>>> import numpy as np
>>> np.set_printoptions(precision=2, suppress=True, linewidth=140, sign=" ")
>>> K = np.loadtxt("mat.csv", delimiter=",")
>>> K
array([[-2.,  1.,  1.,  1.,  1.,  1.,  1.,  1.,  1.],
       [ 1., -2.,  1.,  1.,  1.,  1.,  1.,  1.,  1.],
       [ 1.,  1., -2.,  1.,  1.,  1.,  1.,  1.,  1.],
       [ 1.,  1.,  1., -2.,  1.,  1.,  1.,  1.,  1.],
       [ 1.,  1.,  1.,  1., -2.,  1.,  1.,  1.,  1.],
       [ 1.,  1.,  1.,  1.,  1., -2.,  1.,  1.,  1.],
       [ 1.,  1.,  1.,  1.,  1.,  1., -2.,  1.,  1.],
       [ 1.,  1.,  1.,  1.,  1.,  1.,  1., -2.,  1.],
       [ 1.,  1.,  1.,  1.,  1.,  1.,  1.,  1., -2.]])
>>> [round(float(np.linalg.det(K[:i, :i])), 2) + 0 for i in range(1, 10)]
[-2.0, 3.0, 0.0, -27.0, 162.0, -729.0, 2916.0, -10935.0, 39366.0]
>>> vec = np.array([-1, 1, -1, 0, 2, 1, 2, -2, -1])
>>> a = np.maximum(K @ vec, 0)
>>> np.maximum(K @ (3 * vec), 0)
array([ 12.,   0.,  12.,   3.,   0.,   0.,   0.,  21.,  12.])
>>> np.tanh(K @ vec)
array([ 1.  , -0.96,  1.  ,  0.76, -1.  , -0.96, -1.  ,  1.  ,  1.  ])
>>> np.maximum(K @ vec, 0) - np.maximum(-K @ vec, 0)
array([ 4., -2.,  4.,  1., -5., -2., -5.,  7.,  4.])
>>> A = np.load("arr.npy")
>>> A
array([[ 1.97, -4.02, -5.19,  4.  ,  4.12],
       [ 1.93, -4.  , -5.1 ,  4.12,  3.99],
       [ 1.84, -4.14, -5.  ,  3.87,  3.94],
       [ 2.04, -3.93, -5.01,  4.08,  3.98],
       [ 2.08, -3.98, -5.01,  4.11,  4.27],
       [ 2.15, -3.97, -4.99,  3.92,  3.97],
       [ 1.93, -4.07, -5.05,  4.02,  4.01],
       [ 1.92, -4.  , -5.05,  3.93,  3.89],
       [ 2.03, -4.06, -4.93,  4.13,  3.98],
       [ 2.09, -4.06, -4.87,  4.16,  3.98],
       [ 2.01, -3.07, -2.97,  1.01,  1.11],
       [ 2.14, -3.11, -3.14,  0.88,  1.01],
       [ 1.99, -2.94, -3.19,  1.09,  1.07],
       [ 1.96, -2.9 , -3.03,  0.87,  1.04],
       [ 1.97, -2.95, -3.08,  1.03,  1.1 ],
       [ 2.  , -3.2 , -3.01,  1.  ,  1.07],
       [ 1.93, -2.97, -3.06,  0.88,  0.9 ],
       [ 1.96, -2.89, -2.93,  0.82,  1.08],
       [ 1.92, -3.02, -3.05,  1.01,  0.86],
       [ 2.02, -2.95, -3.2 ,  0.69,  0.97]])
>>> cen = A - A.mean(axis=0)
>>> V = np.linalg.svd(cen)[2][:2]
>>> other = cen - cen @ V.T @ V
>>> np.round(np.cov(cen @ V.T, rowvar=False), 2) + 0
array([[ 6.19,  0.  ],
       [ 0.  ,  0.01]])
>>> (cen @ V.T).std(axis=0)
array([ 2.42,  0.1 ])
>>> np.diag(V.T @ V)
array([ 0.06,  0.06,  0.8 ,  0.7 ,  0.39])
